In [1]: import numpy as np

In [2]: from numpy import linalg as LA

In [3]: np.set_printoptions(precision=2, suppress=True, linewidth=160, sign=" ")

In [4]: def rnd(a):
   ...:     return np.round(a, 2) + 0
   ...: 

In [5]: mat = np.load("m.npy")

In [6]: mat
Out[6]: 
array([[ 0,  1, -1],
       [-1,  0,  2],
       [ 1, -2,  0]])

In [7]: # rows and columns are dependent

In [8]: def softmax(z):
   ...:     e = np.exp(z - z.max(axis=-1, keepdims=True))
   ...:     return e / e.sum(axis=-1, keepdims=True)
   ...: 

In [9]: rnd(softmax(mat[2]))
Out[9]: array([ 0.71,  0.04,  0.26])

In [10]: rnd(softmax(mat).sum(axis=1))
Out[10]: array([ 1.,  1.,  1.])

In [11]: rnd(softmax(10 * mat[2]))
Out[11]: array([ 1.,  0.,  0.])

In [12]: rnd(softmax(mat[2] + -3))
Out[12]: array([ 0.71,  0.04,  0.26])

In [13]: att = mat @ mat.T / np.sqrt(3)

In [14]: rnd(softmax(att)[2] @ mat)
Out[14]: array([ 0.92, -1.89,  0.04])

In [15]: softmax(att).round(6).argmax(axis=1)
Out[15]: array([ 0,  1,  2])

In [16]: LA.matrix_rank(mat, rtol=0.1)
Out[16]: np.int64(2)

In [17]: LA.cond(mat) > 100
Out[17]: np.True_

In [18]: np.argsort(-LA.norm(mat, axis=0).round(6), kind="stable")[:3]
Out[18]: array([ 1,  2,  0])

In [19]: [round(float(x), 2) for x in LA.svd(mat, compute_uv=False)[:3]]
Out[19]: [2.45, 2.45, 0.0]
